$ python -q
>>> import numpy as np
>>> np.set_printoptions(suppress=True, linewidth=160)
>>> data = np.load("sample12.npy")
>>> print(data)
[[-1.   0.4  0.8]
 [ 1.5 -1.9 -1.1]
 [ 4.   0.3 -0.5]]
>>> x = np.array([7, 5, 2])
>>> target = data @ x
>>> beta, lr = np.zeros(3), 1 / np.linalg.norm(data, 2) ** 2
>>> for i in range(4):
...     beta -= lr * data.T @ (data @ beta - target)
...     if i % 1 == 0: print(i, round(np.linalg.norm(data @ beta - target), 2))
... 
0 11.39
1 9.01
2 7.12
3 5.63
>>> print(beta.round(2))
[6.25 2.89 0.38]
>>> print(round(np.linalg.cond(data), 2))
11.66
>>> w, evecs = np.linalg.eig(data)
>>> print(np.round(np.sort(np.linalg.eigvals(data @ data)), 2))
[0.88 1.69 9.23]
>>> print(w.round(2))
[ 0.94 -3.04 -1.3 ]
>>> print(round(float(np.prod(w)), 2))
3.7
>>> print(np.round(data @ evecs[:, 0] - w[0] * evecs[:, 0], 2) + 0)
[0. 0. 0.]
>>> print(np.round(np.sort(np.linalg.eigvals(data.T)), 2))
[-3.04 -1.3   0.94]
>>> print(round(float(np.linalg.norm(data, 1)), 2), round(np.linalg.norm(data, np.inf), 2))
6.5 4.8
>>> print(round(np.linalg.norm(data, "nuc"), 2))
7.03
>>> print(data[0] @ data[2])
-4.28
>>> print(np.round(np.linalg.norm(data, axis=0), 2))
[4.39 1.96 1.45]
>>> print(np.round(np.linalg.norm(data, 2), 2))
4.55
>>> rng = np.random.default_rng(991)
>>> ang = np.sort(rng.uniform(-2, 2, 25))
>>> A = np.c_[ang, ang ** 2, ang ** 3] @ np.array([[-3, 7, 1], [-1, -7, 0], [1, -9, -5]])
>>> print(A.round(2))
[[ -4.01  19.03  28.92]
 [ -1.01   3.55  14.79]
 [  0.33  -2.51   8.  ]
 [  0.46  -3.03   7.31]
 [  0.73  -4.09   5.72]
 [  1.15  -4.27   0.18]
 [  0.76  -2.41  -0.17]
 [  0.41  -1.12  -0.13]
 [ -0.27   0.56   0.09]
 [ -0.52   0.92   0.14]
 [ -1.02   1.23   0.16]
 [ -1.15   1.2    0.13]
 [ -2.08  -0.8   -0.69]
 [ -2.33  -2.1   -1.21]
 [ -2.51  -3.31  -1.69]
 [ -2.74  -5.42  -2.54]
 [ -2.8   -6.17  -2.84]
 [ -2.92  -7.74  -3.48]
 [ -2.99  -8.82  -3.92]
 [ -3.06 -10.05  -4.43]
 [ -3.2  -13.38  -5.82]
 [ -3.38 -21.33  -9.19]
 [ -3.09 -52.09 -22.66]
 [ -2.97 -56.7  -24.72]
 [ -2.19 -81.12 -35.77]]
>>> out = np.array([[2, 2, 0], [3, 3, 1], [2, 3, 1]])
>>> print(np.einsum("ij->j", data))
[ 4.5 -1.2 -0.8]
>>> print(np.round(np.einsum("ik,kj->ji", data, out), 2))
[[ 0.8 -4.9  7.9]
 [ 1.6 -6.   7.4]
 [ 1.2 -3.  -0.2]]
>>> print(np.linalg.matrix_rank(data @ out))
3
>>> print(np.vstack([data, out.T]).shape)
(6, 3)
>>> x = np.array([-3, 3, 0])
>>> target = A @ x
>>> print(np.round(np.linalg.solve(A.T @ A, A.T @ target), 2) + 0)
[-3.  3.  0.]
>>> print(np.round(np.linalg.lstsq(A, target)[0], 2) + 0)
[-3.  3.  0.]
>>> print(np.round(np.linalg.pinv(A) @ A, 2) + 0)
[[1. 0. 0.]
 [0. 1. 0.]
 [0. 0. 1.]]
>>> target = target + 0.02 * rng.normal(size=25)
>>> print(target.round(2))
[  69.15   13.64   -8.55  -10.45  -14.47  -16.24   -9.53   -4.56    2.52    4.3     6.77    7.03    3.86    0.73   -2.46   -8.02  -10.1   -14.47  -17.46
  -21.    -30.56  -53.83 -146.98 -161.17 -236.83]
>>> beta, *_ = np.linalg.lstsq(A, target)
>>> print(round(np.linalg.norm(target - A @ beta), 2))
0.1
>>> print([round(float(np.linalg.norm(np.linalg.solve(A.T @ A + lam * np.eye(3), A.T @ target))), 2) for lam in (0, 1, 10, 100)])
[4.25, 4.22, 3.97, 3.04]
>>> print(beta.round(2) + 0)
[-3.  3.  0.]
